$ python -q
>>> import numpy as np
>>> np.set_printoptions(precision=2, suppress=True, linewidth=160)
>>> m1 = np.loadtxt("case1.csv", delimiter=",")
>>> m1
array([[ 10.58,  -7.35,  -8.89,  10.45,   4.66,  -6.97,  -1.8 ,  -5.42],
       [  6.56,  -5.49,  -5.7 ,   6.21,   1.08,  -4.14,  -1.21,  -3.78],
       [  6.23,  -5.33,  -5.43,   5.86,   0.8 ,  -3.91,  -1.16,  -3.64],
       [  2.17,  -3.31,  -2.01,   1.86,  -2.17,  -1.24,  -0.46,  -1.97],
       [  0.37,   0.43,  -0.65,  -0.13,   0.45,   0.09,  -0.23,   0.24],
       [  0.59,   2.72,  -3.15,  -3.4 ,  -1.02,   2.27,  -1.43,   1.93],
       [ -0.44,   4.71,  -4.37,  -7.56,  -4.27,   5.04,  -2.3 ,   3.62],
       [ -2.96,   7.8 ,  -5.45, -14.83, -10.55,   9.89,  -3.46,   6.37],
       [ -4.43,   9.31,  -5.74, -18.59, -13.92,  12.39,  -3.98,   7.75],
       [ -7.36,  12.05,  -6.02, -25.59, -20.32,  17.06,  -4.85,  10.29]])
>>> # rows and columns are dependent
>>> np.argsort(-np.linalg.norm(m1, axis=0).round(6), kind="stable")[:3]
array([3, 4, 5])
>>> left, sv, Vt = np.linalg.svd(m1)
>>> evecs = Vt[:(sv > 1e-8).sum()]
>>> rng = np.random.default_rng(96)
>>> x = m1[3] + 5 * m1[1] + rng.integers(2) * np.eye(8)[3]
>>> x
array([ 34.96, -30.74, -30.52,  33.9 ,   3.24, -21.93,  -6.52, -20.85])
>>> print(np.linalg.matrix_rank(np.vstack([m1, x])))
4
>>> np.unique(m1.round(6), axis=0).shape
(10, 8)
>>> np.abs(np.diag(np.linalg.qr(m1)[1])) > 1e-9
array([ True,  True,  True, False, False, False, False, False])
>>> round(float(np.trace(np.linalg.pinv(m1) @ m1)), 2)
3.0
>>> W1 = np.array([[-2, -4, 1, -1],
...     [-5, 4, -3, -3],
...     [5, -5, -3, 3],
...     [-2, -1, -1, 4],
...     [-5, -4, -3, -2],
...     [0, 2, 1, -3],
...     [1, 4, 3, 3],
...     [1, 1, 1, 4]])
>>> coef = np.array([3, -1, 1, 3])
>>> act = np.maximum(m1 @ W1 + coef, 0)
>>> np.linalg.matrix_rank(act)
np.int64(4)
>>> C = np.array([[1, 1, 0], [0, 0, 1], [1, 2, 0], [0, 2, 0]])
>>> print(W1 @ C)
[[ -1  -2  -4]
 [ -8 -17   4]
 [  2   5  -5]
 [ -3   4  -1]
 [ -8 -15  -4]
 [  1  -4   2]
 [  4  13   4]
 [  2  11   1]]
>>> x = np.array([-2, -1, -2, 1, 0, 1, -2, -2])
>>> a = np.maximum(m1 @ x, 0)
>>> a
array([21.91, 15.82, 15.29,  8.47,  0.06,  0.26,  0.  ,  0.  ,  0.  ,  0.  ])
>>> np.flatnonzero(a > 1e-9)
array([0, 1, 2, 3, 4, 5])
>>> print(np.tanh(m1 @ x))
[ 1.    1.    1.    1.    0.06  0.25 -0.23 -0.94 -0.99 -1.  ]
>>> J = np.loadtxt("data.csv", delimiter=",")
>>> print(J)
[[ 0.  2.  0.  0.  0.  0.  0.  0.  0.  0.]
 [ 2. -5.  2.  0.  0.  0.  0.  0.  0.  0.]
 [ 0.  2.  3.  2.  0.  0.  0.  0.  0.  0.]
 [ 0.  0.  2. -1.  2.  0.  0.  0.  0.  0.]
 [ 0.  0.  0.  2. -4.  2.  0.  0.  0.  0.]
 [ 0.  0.  0.  0.  2.  0.  2.  0.  0.  0.]
 [ 0.  0.  0.  0.  0.  2. -1.  2.  0.  0.]
 [ 0.  0.  0.  0.  0.  0.  2.  1.  2.  0.]
 [ 0.  0.  0.  0.  0.  0.  0.  2.  0.  2.]
 [ 0.  0.  0.  0.  0.  0.  0.  0.  2.  3.]]
>>> out = np.linalg.inv(J)
>>> np.round(np.linalg.inv(out), 2) + 0
array([[ 0.,  2.,  0.,  0.,  0.,  0.,  0.,  0.,  0.,  0.],
       [ 2., -5.,  2.,  0.,  0.,  0.,  0.,  0.,  0.,  0.],
       [ 0.,  2.,  3.,  2.,  0.,  0.,  0.,  0.,  0.,  0.],
       [ 0.,  0.,  2., -1.,  2.,  0.,  0.,  0.,  0.,  0.],
       [ 0.,  0.,  0.,  2., -4.,  2.,  0.,  0.,  0.,  0.],
       [ 0.,  0.,  0.,  0.,  2.,  0.,  2.,  0.,  0.,  0.],
       [ 0.,  0.,  0.,  0.,  0.,  2., -1.,  2.,  0.,  0.],
       [ 0.,  0.,  0.,  0.,  0.,  0.,  2.,  1.,  2.,  0.],
       [ 0.,  0.,  0.,  0.,  0.,  0.,  0.,  2.,  0.,  2.],
       [ 0.,  0.,  0.,  0.,  0.,  0.,  0.,  0.,  2.,  3.]])
>>> (np.abs(out) > 1e-9).astype(int)
array([[1, 1, 1, 1, 1, 1, 1, 1, 1, 1],
       [1, 0, 0, 0, 0, 0, 0, 0, 0, 0],
       [1, 0, 1, 1, 1, 1, 1, 1, 1, 1],
       [1, 0, 1, 1, 1, 1, 1, 1, 1, 1],
       [1, 0, 1, 1, 1, 1, 1, 1, 1, 1],
       [1, 0, 1, 1, 1, 1, 1, 1, 1, 1],
       [1, 0, 1, 1, 1, 1, 1, 1, 1, 1],
       [1, 0, 1, 1, 1, 1, 1, 1, 1, 1],
       [1, 0, 1, 1, 1, 1, 1, 1, 1, 1],
       [1, 0, 1, 1, 1, 1, 1, 1, 1, 1]])
>>> round(np.linalg.cond(J), 2)
np.float64(9.84)
>>> print(np.allclose(out, J.T))
False
>>> np.round(J @ out, 2) + 0
array([[1., 0., 0., 0., 0., 0., 0., 0., 0., 0.],
       [0., 1., 0., 0., 0., 0., 0., 0., 0., 0.],
       [0., 0., 1., 0., 0., 0., 0., 0., 0., 0.],
       [0., 0., 0., 1., 0., 0., 0., 0., 0., 0.],
       [0., 0., 0., 0., 1., 0., 0., 0., 0., 0.],
       [0., 0., 0., 0., 0., 1., 0., 0., 0., 0.],
       [0., 0., 0., 0., 0., 0., 1., 0., 0., 0.],
       [0., 0., 0., 0., 0., 0., 0., 1., 0., 0.],
       [0., 0., 0., 0., 0., 0., 0., 0., 1., 0.],
       [0., 0., 0., 0., 0., 0., 0., 0., 0., 1.]])
>>> round(np.linalg.slogdet(J)[0], 2)
np.float64(-1.0)
>>> left, sv, Vt = np.linalg.svd(J, full_matrices=False)
>>> (sv > 1e-8).sum()
np.int64(10)
>>> sv / sv[0]
array([1.  , 0.92, 0.72, 0.7 , 0.53, 0.47, 0.27, 0.22, 0.13, 0.1 ])
>>> np.round(left.T @ J @ Vt.T, 2) + 0
array([[6.18, 0.  , 0.  , 0.  , 0.  , 0.  , 0.  , 0.  , 0.  , 0.  ],
       [0.  , 5.7 , 0.  , 0.  , 0.  , 0.  , 0.  , 0.  , 0.  , 0.  ],
       [0.  , 0.  , 4.42, 0.  , 0.  , 0.  , 0.  , 0.  , 0.  , 0.  ],
       [0.  , 0.  , 0.  , 4.31, 0.  , 0.  , 0.  , 0.  , 0.  , 0.  ],
       [0.  , 0.  , 0.  , 0.  , 3.29, 0.  , 0.  , 0.  , 0.  , 0.  ],
       [0.  , 0.  , 0.  , 0.  , 0.  , 2.92, 0.  , 0.  , 0.  , 0.  ],
       [0.  , 0.  , 0.  , 0.  , 0.  , 0.  , 1.68, 0.  , 0.  , 0.  ],
       [0.  , 0.  , 0.  , 0.  , 0.  , 0.  , 0.  , 1.39, 0.  , 0.  ],
       [0.  , 0.  , 0.  , 0.  , 0.  , 0.  , 0.  , 0.  , 0.81, 0.  ],
       [0.  , 0.  , 0.  , 0.  , 0.  , 0.  , 0.  , 0.  , 0.  , 0.63]])
>>> np.cumsum(sv ** 2) / np.sum(sv ** 2)
array([0.29, 0.53, 0.67, 0.81, 0.89, 0.96, 0.98, 0.99, 1.  , 1.  ])
>>> print(np.allclose(left * sv @ Vt, J))
True
>>> u = np.array([3, 0, 5, 1, 0, 3, 0, 5, 5, 3])
>>> out = J + np.outer(u, np.eye(10)[3])
>>> np.round(np.linalg.det(out) / np.linalg.det(J), 2), np.round(1 + np.linalg.solve(J, u)[3], 2)
(np.float64(0.85), np.float64(0.85))
>>> J @ J
array([[  4., -10.,   4.,   0.,   0.,   0.,   0.,   0.,   0.,   0.],
       [-10.,  33.,  -4.,   4.,   0.,   0.,   0.,   0.,   0.,   0.],
       [  4.,  -4.,  17.,   4.,   4.,   0.,   0.,   0.,   0.,   0.],
       [  0.,   4.,   4.,   9., -10.,   4.,   0.,   0.,   0.,   0.],
       [  0.,   0.,   4., -10.,  24.,  -8.,   4.,   0.,   0.,   0.],
       [  0.,   0.,   0.,   4.,  -8.,   8.,  -2.,   4.,   0.,   0.],
       [  0.,   0.,   0.,   0.,   4.,  -2.,   9.,   0.,   4.,   0.],
       [  0.,   0.,   0.,   0.,   0.,   4.,   0.,   9.,   2.,   4.],
       [  0.,   0.,   0.,   0.,   0.,   0.,   4.,   2.,   8.,   6.],
       [  0.,   0.,   0.,   0.,   0.,   0.,   0.,   4.,   6.,  13.]])
>>> np.sort(np.abs(np.linalg.eigvals(J)))
array([0.63, 0.81, 1.39, 1.68, 2.92, 3.29, 4.31, 4.42, 5.7 , 6.18])
>>> round(np.linalg.det(J), 2)
np.float64(-7680.0)
>>> np.allclose(J, J.T)
True
>>> np.trace(J)
np.float64(-4.0)
>>> F = np.loadtxt("layer8.csv", delimiter=",")
>>> F
array([[-0.6 ,  1.5 , -1.7 ,  1.2 , 10.57,  2.1 ],
       [-0.1 , -1.  , -0.2 ,  1.5 ,  0.98,  0.2 ],
       [ 0.6 , -0.9 ,  0.7 , -0.5 , -8.55, -1.7 ],
       [-0.5 ,  0.7 ,  0.1 ,  1.8 ,  4.59,  0.9 ],
       [ 1.  , -1.1 ,  1.  ,  0.  , -7.41, -1.5 ],
       [-1.8 , -0.6 , -0.3 , -1.  , -0.46, -0.1 ],
       [ 0.7 , -0.3 , -1.3 , -0.1 , -3.51, -0.7 ],
       [-1.8 , -0.4 , -0.5 ,  0.  ,  3.96,  0.8 ],
       [-1.1 ,  0.2 ,  0.7 , -0.2 ,  4.41,  0.9 ],
       [-0.6 , -1.  ,  0.7 ,  1.2 ,  8.96,  1.8 ],
       [-1.5 ,  1.8 ,  0.8 , -0.4 ,  1.57,  0.3 ],
       [-0.1 ,  0.4 ,  0.7 , -0.3 ,  2.64,  0.5 ]])
>>> idx = F[:, 2] > np.median(F[:, 2])
>>> u = F[idx].mean(axis=0) - F[~idx].mean(axis=0)
>>> np.argsort(-np.abs(u).round(6), kind="stable")
array([4, 2, 3, 5, 0, 1])
>>> ((F - F.mean(axis=0)) @ u > 0).astype(int)
array([0, 1, 1, 0, 1, 1, 1, 0, 0, 0, 1, 0])
>>> u
array([ 0.4 , -0.08,  1.42, -0.6 , -2.42, -0.48])
